$ ipython --no-banner

In [1]: import numpy as np

In [2]: np.set_printoptions(precision=2, suppress=True, linewidth=140, legacy="1.25")

In [3]: W0 = np.load("block6.npy")

In [4]: W0
Out[4]: 
array([[-2., -3., -3.,  0.,  0., -3., -3., -3.,  0., -3.],
       [-3., -2., -3.,  0.,  0., -3., -3., -3.,  0., -3.],
       [-3., -3., -2.,  0.,  0., -3., -3., -3.,  0., -3.],
       [ 0.,  0.,  0., -2., -3.,  0.,  0.,  0., -3.,  0.],
       [ 0.,  0.,  0., -3., -2.,  0.,  0.,  0., -3.,  0.],
       [-3., -3., -3.,  0.,  0., -2., -3., -3.,  0., -3.],
       [-3., -3., -3.,  0.,  0., -3., -2., -3.,  0., -3.],
       [-3., -3., -3.,  0.,  0., -3., -3., -2.,  0., -3.],
       [ 0.,  0.,  0., -3., -3.,  0.,  0.,  0., -2.,  0.],
       [-3., -3., -3.,  0.,  0., -3., -3., -3.,  0., -2.]])

In [5]: # symmetric

In [6]: rng = np.random.default_rng(54)

In [7]: z = rng.permutation(10)

In [8]: z
Out[8]: array([2, 3, 8, 6, 9, 4, 0, 7, 1, 5])

In [9]: B = W0[z][:, z]

In [10]: B
Out[10]: 
array([[-2.,  0.,  0., -3., -3.,  0., -3., -3., -3., -3.],
       [ 0., -2., -3.,  0.,  0., -3.,  0.,  0.,  0.,  0.],
       [ 0., -3., -2.,  0.,  0., -3.,  0.,  0.,  0.,  0.],
       [-3.,  0.,  0., -2., -3.,  0., -3., -3., -3., -3.],
       [-3.,  0.,  0., -3., -2.,  0., -3., -3., -3., -3.],
       [ 0., -3., -3.,  0.,  0., -2.,  0.,  0.,  0.,  0.],
       [-3.,  0.,  0., -3., -3.,  0., -2., -3., -3., -3.],
       [-3.,  0.,  0., -3., -3.,  0., -3., -2., -3., -3.],
       [-3.,  0.,  0., -3., -3.,  0., -3., -3., -2., -3.],
       [-3.,  0.,  0., -3., -3.,  0., -3., -3., -3., -2.]])

In [11]: np.round(np.linalg.det(B), 2), round(float(np.linalg.det(W0[z])), 2)
Out[11]: (160.0, -160.0)

In [12]: np.sort(np.abs(np.linalg.eigvals(B)))
Out[12]: array([ 1.,  1.,  1.,  1.,  1.,  1.,  1.,  1.,  8., 20.])

In [13]: np.trace(B)
Out[13]: -20.0

In [14]: np.allclose(B, W0)
Out[14]: False

In [15]: r0, r1 = B[3], B[4]

In [16]: r0 @ r1
Out[16]: 57.0

In [17]: r0 @ r0
Out[17]: 58.0

In [18]: pr = (r0 @ r1) / (r0 @ r0) * r0

In [19]: np.linalg.matrix_rank(np.outer(r0, r1))
Out[19]: 1

In [20]: pr
Out[20]: array([-2.95,  0.  ,  0.  , -1.97, -2.95,  0.  , -2.95, -2.95, -2.95, -2.95])

In [21]: np.outer(r0, r1)
Out[21]: 
array([[ 9., -0., -0.,  9.,  6., -0.,  9.,  9.,  9.,  9.],
       [-0.,  0.,  0., -0., -0.,  0., -0., -0., -0., -0.],
       [-0.,  0.,  0., -0., -0.,  0., -0., -0., -0., -0.],
       [ 6., -0., -0.,  6.,  4., -0.,  6.,  6.,  6.,  6.],
       [ 9., -0., -0.,  9.,  6., -0.,  9.,  9.,  9.,  9.],
       [-0.,  0.,  0., -0., -0.,  0., -0., -0., -0., -0.],
       [ 9., -0., -0.,  9.,  6., -0.,  9.,  9.,  9.,  9.],
       [ 9., -0., -0.,  9.,  6., -0.,  9.,  9.,  9.,  9.],
       [ 9., -0., -0.,  9.,  6., -0.,  9.,  9.,  9.,  9.],
       [ 9., -0., -0.,  9.,  6., -0.,  9.,  9.,  9.,  9.]])

In [22]: round(float(np.linalg.norm(r0 + r1) ** 2 + np.linalg.norm(r0 - r1) ** 2), 2)
Out[22]: 232.0

In [23]: np.round((r1 - pr) @ r0, 2)
Out[23]: 0.0

In [24]: np.linalg.norm(W0, axis=0)
Out[24]: array([7.62, 7.62, 7.62, 4.69, 4.69, 7.62, 7.62, 7.62, 4.69, 7.62])

In [25]: round(np.linalg.norm(W0, "nuc"), 2)
Out[25]: 36.0

In [26]: round(np.linalg.norm(W0, 2), 2)
Out[26]: 20.0

In [27]: np.round(np.linalg.norm(W0[4] - W0[8]), 2)
Out[27]: 1.41

In [28]: np.linalg.norm(W0, axis=1)
Out[28]: array([7.62, 7.62, 7.62, 4.69, 4.69, 7.62, 7.62, 7.62, 4.69, 7.62])

In [29]: round(float(np.linalg.norm(W0) ** 2 / np.linalg.norm(W0, 2) ** 2), 2)
Out[29]: 1.18

In [30]: np.linalg.norm(W0, axis=1).argmax()
Out[30]: 0

In [31]: round(float(np.linalg.norm(W0, 1)), 2), np.round(np.linalg.norm(W0, np.inf), 2)
Out[31]: (20.0, 20.0)

In [32]: data = np.array([[4, 5, 6, 7, 8, 9, 10, 11, 12],
    ...:     [13, 14, 15, 16, 17, 18, 19, 20, 21],
    ...:     [22, 23, 24, 25, 26, 27, 28, 29, 30],
    ...:     [31, 32, 33, 34, 35, 36, 37, 38, 39]])

In [33]: x = np.array([1, 0, 1, 0, 3, 2, 0, 0, 0])

In [34]: h1 = np.maximum(data @ x, 0)

In [35]: h1
Out[35]: array([ 52, 115, 178, 241])

In [36]: np.maximum(data @ x, 0) - np.maximum(-data @ x, 0)
Out[36]: array([ 52, 115, 178, 241])

In [37]: np.tanh(data @ x)
Out[37]: array([1., 1., 1., 1.])

In [38]: data * (h1 > 1e-9)[:, None]
Out[38]: 
array([[ 4,  5,  6,  7,  8,  9, 10, 11, 12],
       [13, 14, 15, 16, 17, 18, 19, 20, 21],
       [22, 23, 24, 25, 26, 27, 28, 29, 30],
       [31, 32, 33, 34, 35, 36, 37, 38, 39]])

In [39]: left, s, Vt = np.linalg.svd(data)

In [40]: vecs = Vt[:(s > 1e-8).sum()]

In [41]: x = data[3] + -3 * data[0] + rng.integers(2) * np.eye(9)[4]

In [42]: x
Out[42]: array([19., 17., 15., 13., 12.,  9.,  7.,  5.,  3.])

In [43]: np.diag(vecs.T @ vecs)
Out[43]: array([0.38, 0.26, 0.18, 0.13, 0.11, 0.13, 0.18, 0.26, 0.38])

In [44]: np.allclose(vecs.T @ vecs @ x, x)
Out[44]: False

In [45]: r = np.linalg.matrix_rank(data)

In [46]: r
Out[46]: 2

In [47]: ns = np.linalg.svd(data)[2][r:].T

In [48]: [int(np.linalg.matrix_rank(data[:i])) for i in range(1, len(data) + 1)]
Out[48]: [1, 2, 2, 2]

In [49]: [int(np.linalg.matrix_rank(np.delete(data, i, axis=0))) for i in range(4)]
Out[49]: [2, 2, 2, 2]

In [50]: [int(np.linalg.matrix_rank(data[:, :j + 1])) for j in range(9)]
Out[50]: [1, 2, 2, 2, 2, 2, 2, 2, 2]
